% python3 -q
>>> import numpy as np
>>> import numpy.linalg as la
>>> np.set_printoptions(suppress=True, linewidth=100)
>>> W0 = np.load("m.npy")
>>> W0.round(3)
array([[ 0.846,  0.154, -0.154,  0.462,  0.154],
       [ 0.154,  0.846,  0.154, -0.462, -0.154],
       [-0.154,  0.154,  0.846,  0.462,  0.154],
       [ 0.462, -0.462,  0.462, -0.385, -0.462],
       [ 0.154, -0.154,  0.154, -0.462,  0.846]])
>>> f, v = W0[3], W0[2]
>>> print(round(float(f @ v), 3))
-0.0
>>> f @ f
np.float64(1.0)
>>> p = (f @ v) / (f @ f) * f
>>> np.round(np.outer(f, v), 3)
array([[-0.071,  0.071,  0.391,  0.213,  0.071],
       [ 0.071, -0.071, -0.391, -0.213, -0.071],
       [-0.071,  0.071,  0.391,  0.213,  0.071],
       [ 0.059, -0.059, -0.325, -0.178, -0.059],
       [ 0.071, -0.071, -0.391, -0.213, -0.071]])
>>> p.round(3) + 0
array([0., 0., 0., 0., 0.])
>>> la.matrix_rank(np.outer(f, v))
np.int64(1)
>>> np.round(v - p, 3)
array([-0.154,  0.154,  0.846,  0.462,  0.154])
>>> round(float(la.norm(f + v) ** 2 + la.norm(f - v) ** 2), 3)
4.0
>>> F = np.load("w.npy")
>>> print(F)
[[1 0 0 0]
 [0 0 1 0]
 [0 0 0 1]
 [0 1 0 0]]
>>> theta = np.radians(135)
>>> r_ = np.eye(4)
>>> r_[1, 1] = r_[3, 3] = np.cos(theta)
>>> r_[1, 3], r_[3, 1] = -np.sin(theta), np.sin(theta)
>>> print(r_.round(3))
[[ 1.     0.     0.     0.   ]
 [ 0.    -0.707  0.    -0.707]
 [ 0.     0.     1.     0.   ]
 [ 0.     0.707  0.    -0.707]]
>>> other = F @ r_.T
>>> print(np.allclose(F @ F.T, other @ other.T))
True
>>> print(np.allclose(la.norm(F, axis=1), la.norm(other, axis=1)))
True
>>> np.round(la.svd(F, compute_uv=False), 3), np.round(la.svd(other, compute_uv=False), 3)
(array([1., 1., 1., 1.]), array([1., 1., 1., 1.]))
>>> np.round(np.abs(other - F).max(axis=0), 3)
array([0.   , 1.707, 0.   , 1.707])
>>> vec = np.array([3, 2, 1, 1])
>>> np.round(np.abs(la.eigvals(F)), 3)
array([1., 1., 1., 1.])
>>> F.T @ (F @ vec)
array([3, 2, 1, 1])
>>> rng = np.random.default_rng(30974)
>>> z = rng.permutation(4)
>>> z
array([1, 3, 0, 2])
>>> other = F[z][:, z]
>>> other
array([[0, 0, 0, 1],
       [1, 0, 0, 0],
       [0, 0, 1, 0],
       [0, 1, 0, 0]])
>>> round(la.det(other), 3), round(la.det(F[z]), 3)
(np.float64(1.0), np.float64(-1.0))
>>> np.diag(other)
array([0, 0, 1, 0])
>>> np.trace(other)
np.int64(1)
>>> print(np.round(la.pinv(F), 3))
[[1. 0. 0. 0.]
 [0. 0. 0. 1.]
 [0. 1. 0. 0.]
 [0. 0. 1. 0.]]
>>> F @ F.T
array([[1, 0, 0, 0],
       [0, 1, 0, 0],
       [0, 0, 1, 0],
       [0, 0, 0, 1]])
>>> F.sum(axis=1)
array([1, 1, 1, 1])
>>> np.round(np.sort(np.abs(la.eigvals(F)))[::-1], 3)
array([1., 1., 1., 1.])
>>> la.matrix_power(F, 2)
array([[1, 0, 0, 0],
       [0, 0, 0, 1],
       [0, 1, 0, 0],
       [0, 0, 1, 0]])
>>> p = np.eye(4)[2]
>>> for _ in range(6):
...     p = p @ F
...     print(p.round(3))
... 
[0. 0. 0. 1.]
[0. 1. 0. 0.]
[0. 0. 1. 0.]
[0. 0. 0. 1.]
[0. 1. 0. 0.]
[0. 0. 1. 0.]
>>> E = np.loadtxt("out12.csv", delimiter=",")
>>> print(E.round(3))
[[-0.041  0.8   -0.133 -0.198 -0.187  0.463  0.229]
 [-0.447  0.157  0.18  -0.433  0.726 -0.078 -0.148]
 [-0.772  0.112 -0.183  0.419 -0.277 -0.092 -0.31 ]
 [-0.081  0.135 -0.303 -0.359 -0.224 -0.754  0.369]
 [-0.244 -0.51  -0.415 -0.535 -0.209  0.422  0.008]
 [ 0.041  0.079  0.554 -0.424 -0.496 -0.108 -0.498]
 [-0.366 -0.198  0.587  0.055 -0.147  0.112  0.667]]
>>> t3 = np.stack([E, 5 * E, E[::-1]])
>>> t3.shape
(3, 7, 7)
>>> la.matrix_rank(t3.reshape(3, -1))
np.int64(2)
>>> print(la.matrix_rank(t3))
[7 7 7]
>>> (t3 @ E.T).shape
(3, 7, 7)
>>> np.round(la.norm(t3, axis=(1, 2)), 3)
array([ 2.646, 13.229,  2.646])
>>> np.round(la.det(t3), 3)
array([    1., 78125.,    -1.])
>>> J = np.load("layer5.npy")
>>> print(J)
[[-2.  1.  1.]
 [ 1. -2.  1.]
 [ 1.  1. -2.]]
>>> np.allclose(J[:-1].T @ la.lstsq(J[:-1].T, J[-1])[0], J[-1])
True
>>> np.abs(np.diag(la.qr(J)[1])) > 1e-9
array([ True,  True, False])
>>> round(np.trace(la.pinv(J) @ J), 3)
np.float64(2.0)
>>> np.round(J @ la.pinv(J) @ J, 3)
array([[-2.,  1.,  1.],
       [ 1., -2.,  1.],
       [ 1.,  1., -2.]])
>>> theta = np.radians(120)
>>> r_ = np.eye(3)
>>> r_[2, 2] = r_[1, 1] = np.cos(theta)
>>> r_[2, 1], r_[1, 2] = -np.sin(theta), np.sin(theta)
>>> print(r_.round(3))
[[ 1.     0.     0.   ]
 [ 0.    -0.5    0.866]
 [ 0.    -0.866 -0.5  ]]
>>> other = J @ r_.T
>>> print(other.round(3))
[[-2.     0.366 -1.366]
 [ 1.     1.866  1.232]
 [ 1.    -2.232  0.134]]
>>> np.round(np.abs(other - J).max(axis=0), 3)
array([0.   , 3.866, 2.366])
>>> np.allclose(la.norm(J, axis=1), la.norm(other, axis=1))
True
>>> np.allclose(J @ J.T, other @ other.T)
True
>>> print(np.round(la.det(r_), 3), round(float(np.trace(r_)), 3))
1.0 0.0
>>> np.round(la.svd(J, compute_uv=False), 3) + 0, np.round(la.svd(other, compute_uv=False), 3) + 0
(array([3., 3., 0.]), array([3., 3., 0.]))
>>> X = np.loadtxt("run13.csv", delimiter=",")
>>> X
array([[0., 3., 0., 3.],
       [2., 3., 2., 3.],
       [0., 3., 0., 3.],
       [2., 3., 2., 3.]])
>>> np.unique(X.round(6), axis=0).shape
(2, 4)
>>> np.round(X @ la.pinv(X) @ X, 3) + 0
array([[0., 3., 0., 3.],
       [2., 3., 2., 3.],
       [0., 3., 0., 3.],
       [2., 3., 2., 3.]])
>>> r = la.matrix_rank(X)
>>> r
np.int64(2)
>>> ns = la.svd(X)[2][r:].T
>>> np.allclose(X @ ns, 0)
True
>>> [int(la.matrix_rank(np.delete(X, i, axis=0))) for i in range(4)]
[2, 2, 2, 2]
>>> la.matrix_rank(X.T @ X), la.matrix_rank(X @ X.T)
(np.int64(2), np.int64(2))
>>> [int(la.matrix_rank(X[:i])) for i in range(1, len(X) + 1)]
[1, 2, 2, 2]
>>> other = np.array([[3, 1, 4], [5, -4, 4], [2, 0, -3]])
>>> other[-1] = other[0]
>>> arr = other + 0.05 * np.eye(3)
>>> arr
array([[ 3.05,  1.  ,  4.  ],
       [ 5.  , -3.95,  4.  ],
       [ 3.  ,  1.  ,  4.05]])
>>> z = rng.permutation(3)
>>> z
array([0, 1, 2])
>>> other = arr[z][:, z]
>>> np.diag(other)
array([ 3.05, -3.95,  4.05])
>>> np.allclose(other, arr)
True
>>> round(float(np.trace(other)), 3)
3.15
>>> np.round(np.sort(np.abs(la.eigvals(other))), 3)
array([0.05 , 4.715, 7.815])
>>> w, V = la.eig(arr)
>>> print(np.round(np.sort(la.eigvals(la.inv(arr))), 3))
[-0.212  0.128 20.   ]
>>> w.round(3)
array([ 7.815,  0.05 , -4.715])
>>> np.round(np.sort(la.eigvals(arr @ arr)), 3)
array([ 0.003, 22.231, 61.074])
>>> print(np.round(arr @ V[:, 0] - w[0] * V[:, 0], 3) + 0)
[0. 0. 0.]
>>> print([round(float(x), 3) for x in la.svd(arr, compute_uv=False)[:3]])
[9.658, 4.004, 0.048]
>>> O = arr.astype(float).copy()
>>> for j in range(3):
...     O[:, j] -= O[:, :j] @ (O[:, :j].T @ O[:, j])
...     O[:, j] /= la.norm(O[:, j])
... 
>>> print(O.round(3))
[[ 0.463  0.539 -0.703]
 [ 0.76  -0.65   0.002]
 [ 0.456  0.535  0.711]]
>>> np.round(O.T @ O, 3) + 0
array([[1., 0., 0.],
       [0., 1., 0.],
       [0., 0., 1.]])
>>> other = la.inv(arr)
>>> np.round(la.det(arr) * other, 3)
array([[-19.998,  -0.05 ,  19.8  ],
       [ -8.25 ,   0.352,   7.8  ],
       [ 16.85 ,  -0.05 , -17.048]])
>>> np.round(la.inv(other), 3)
array([[ 3.05,  1.  ,  4.  ],
       [ 5.  , -3.95,  4.  ],
       [ 3.  ,  1.  ,  4.05]])
>>> print(np.allclose(other, arr.T))
False
>>> print(np.round(arr @ other, 3) + 0)
[[1. 0. 0.]
 [0. 1. 0.]
 [0. 0. 1.]]
>>> print((np.abs(other) > 1e-9).astype(int))
[[1 1 1]
 [1 1 1]
 [1 1 1]]
>>> np.round(la.cond(arr), 3)
np.float64(202.704)
>>> K = np.load("dump.npy")
>>> print(K)
[[ 3  4  5  6]
 [ 7  8  9 10]
 [11 12 13 14]
 [15 16 17 18]
 [19 20 21 22]]
>>> print(np.round(K @ la.pinv(K) @ K, 3))
[[ 3.  4.  5.  6.]
 [ 7.  8.  9. 10.]
 [11. 12. 13. 14.]
 [15. 16. 17. 18.]
 [19. 20. 21. 22.]]
>>> np.abs(np.diag(la.qr(K)[1])) > 1e-9
array([ True,  True, False, False])
>>> np.round(la.norm(K), 3)
np.float64(61.563)
>>> print(np.count_nonzero(K))
20
>>> K - K[0]
array([[ 0,  0,  0,  0],
       [ 4,  4,  4,  4],
       [ 8,  8,  8,  8],
       [12, 12, 12, 12],
       [16, 16, 16, 16]])
>>> K[:, 4]
Traceback (most recent call last):
  File "<python-input-117>", line 1, in <module>
    K[:, 4]
    ~^^^^^^
IndexError: index 4 is out of bounds for axis 1 with size 4
>>> K.shape
(5, 4)
>>> np.unravel_index(np.abs(K).argmax(), K.shape)
(np.int64(4), np.int64(3))
>>> la.matrix_rank(K)
np.int64(2)
>>> K.mean(axis=0)
array([11., 12., 13., 14.])
>>> K.sum(axis=0)
array([55, 60, 65, 70])
>>> other = np.array([[1, -2], [-2, 0]])
>>> m1 = np.kron(np.eye(2, dtype=int), other)
>>> print(m1)
[[ 1 -2  0  0]
 [-2  0  0  0]
 [ 0  0  1 -2]
 [ 0  0 -2  0]]
>>> Uu, sig, vt = la.svd(m1, full_matrices=False)
>>> np.round(vt @ vt.T, 3) + 0
array([[1., 0., 0., 0.],
       [0., 1., 0., 0.],
       [0., 0., 1., 0.],
       [0., 0., 0., 1.]])
>>> print(np.round(Uu.T @ m1 @ vt.T, 3) + 0)
[[2.562 0.    0.    0.   ]
 [0.    2.562 0.    0.   ]
 [0.    0.    1.562 0.   ]
 [0.    0.    0.    1.562]]
>>> np.round(Uu.T @ Uu, 3) + 0
array([[1., 0., 0., 0.],
       [0., 1., 0., 0.],
       [0., 0., 1., 0.],
       [0., 0., 0., 1.]])
